$ python3 -q
>>> import numpy as np
>>> np.set_printoptions(suppress=True, linewidth=120)
>>> def tidy(a):
...     return np.round(a, 2) + 0
... 
>>> W2 = np.array([[3, 0, 2], [0, 3, 2]])
>>> J = np.repeat(W2, 27 // 2, axis=0)
>>> rng = np.random.default_rng(1)
>>> J = J + 0.05 * rng.normal(size=J.shape)
>>> print(tidy(J))
[[ 3.02  0.04  2.02]
 [ 2.93  0.05  2.02]
 [ 2.97  0.03  2.02]
 [ 3.01  0.    2.03]
 [ 2.96 -0.01  1.98]
 [ 3.03  0.    1.99]
 [ 2.96 -0.01  2.  ]
 [ 2.99  0.06  2.05]
 [ 2.86 -0.09  1.99]
 [ 2.98  0.01  2.01]
 [ 3.11 -0.06  1.98]
 [ 3.1   0.03  2.03]
 [ 2.97 -0.08  2.01]
 [ 0.01  2.94  1.97]
 [ 0.    2.95  2.  ]
 [ 0.    3.    1.97]
 [ 0.03  3.04  2.02]
 [-0.04  3.04  1.97]
 [ 0.04  2.95  2.05]
 [ 0.    2.94  1.98]
 [ 0.    3.01  1.95]
 [-0.06  3.01  1.98]
 [ 0.01  3.04  1.92]
 [ 0.01  3.06  1.99]
 [-0.04  3.04  2.01]
 [ 0.04  2.98  1.93]]
>>> cov = np.cov(J, rowvar=False)
>>> print(tidy(np.linalg.eigvalsh(cov)[::-1]))
[4.67 0.   0.  ]
>>> print(tidy(np.corrcoef(J[:, 1], J[:, 2])[0, 1]))
-0.47
>>> print(cov.shape)
(3, 3)
>>> print(tidy(J.std(axis=0)))
[1.5  1.5  0.03]
>>> print(tidy(np.polyfit(J[:, 1], J[:, 2], 1)))
[-0.01  2.01]
>>> print(tidy(np.median(J, axis=0)))
[1.45 1.5  1.99]
>>> print(np.argsort(-J.std(axis=0).round(6), kind="stable"))
[1 0 2]
>>> out = np.array([[0, 3], [0, 0], [1, 3]])
>>> print(tidy(np.einsum("ij->j", J)))
[38.92 38.97 51.85]
>>> print(np.linalg.matrix_rank(np.vstack([J, out.T])))
3
>>> Xs = (J - J.mean(axis=0)) / J.std(axis=0)
>>> print(np.argwhere(np.abs(Xs) > 2))
[[22  2]
 [25  2]]
>>> b = np.linalg.lstsq(np.delete(Xs, 1, axis=1), Xs[:, 1])[0]
>>> print(tidy(b))
[-1.    0.01]
>>> print(np.abs(b).argmax())
0
>>> print(tidy(1 - np.var(Xs[:, 1] - np.delete(Xs, 1, axis=1) @ b)))
1.0
>>> proj = J @ np.linalg.solve(J.T @ J, J.T)
>>> print(tidy(np.trace(proj)))
3.0
>>> print(tidy(proj @ J[:, 2]))
[2.02 2.02 2.02 2.03 1.98 1.99 2.   2.05 1.99 2.01 1.98 2.03 2.01 1.97 2.   1.97 2.02 1.97 2.05 1.98 1.95 1.98 1.92
 1.99 2.01 1.93]
>>> theta = np.radians(45)
>>> R = np.eye(3)
>>> R[1, 1] = R[2, 2] = np.cos(theta)
>>> R[1, 2], R[2, 1] = -np.sin(theta), np.sin(theta)
>>> print(tidy(R))
[[ 1.    0.    0.  ]
 [ 0.    0.71 -0.71]
 [ 0.    0.71  0.71]]
>>> out = J @ R.T
>>> print(np.allclose(np.linalg.norm(J, axis=1), np.linalg.norm(out, axis=1)))
True
>>> print(np.allclose(J @ J.T, out @ out.T))
True
>>> print(tidy(np.abs(out - J).max(axis=0)))
[0.   2.32 1.59]
>>> print(tidy(np.linalg.det(R)), tidy(np.trace(R)))
1.0 2.41
>>> arr = np.array([[-0.91, -0.25, 1.26],
...     [-0.5, -0.07, 0.52],
...     [0.56, -0.02, -0.55],
...     [-1.38, -0.14, 1.86],
...     [0.03, 0.04, 0.12],
...     [-0.46, -0.1, 0.51],
...     [-1.44, -0.32, 1.78],
...     [-1.42, -0.11, 1.78],
...     [0.49, -0.03, -0.61],
...     [0.96, 0.17, -1.16],
...     [-1.59, -0.24, 1.88],
...     [1.41, 0.47, -1.79],
...     [0.07, 0.01, 0.08],
...     [-1.7, -0.39, 1.9],
...     [1.31, 0.3, -1.79],
...     [0.89, 0.28, -1.17],
...     [1.68, 0.36, -1.83],
...     [-0.05, 0.05, -0.03],
...     [-0.56, -0.12, 0.73]])
>>> print(tidy(arr[13] @ arr[12]))
0.03
>>> print(tidy(np.linalg.norm(arr[13] - arr[12])))
2.57
>>> print(tidy(np.linalg.norm(arr, 2)))
7.44
>>> cov = np.cov(arr, rowvar=False)
>>> print(tidy(np.corrcoef(arr.T)))
[[ 1.    0.93 -1.  ]
 [ 0.93  1.   -0.93]
 [-1.   -0.93  1.  ]]
>>> print(np.argwhere(np.triu(np.abs(np.corrcoef(arr.T)) > 0.8, 1)))
[[0 1]
 [0 2]
 [1 2]]
>>> print(tidy(np.polyfit(arr[:, 2], arr[:, 0], 1)))
[-0.81  0.01]
>>> print(np.argsort(-arr.std(axis=0).round(6), kind="stable"))
[2 0 1]
>>> print(cov.shape)
(3, 3)
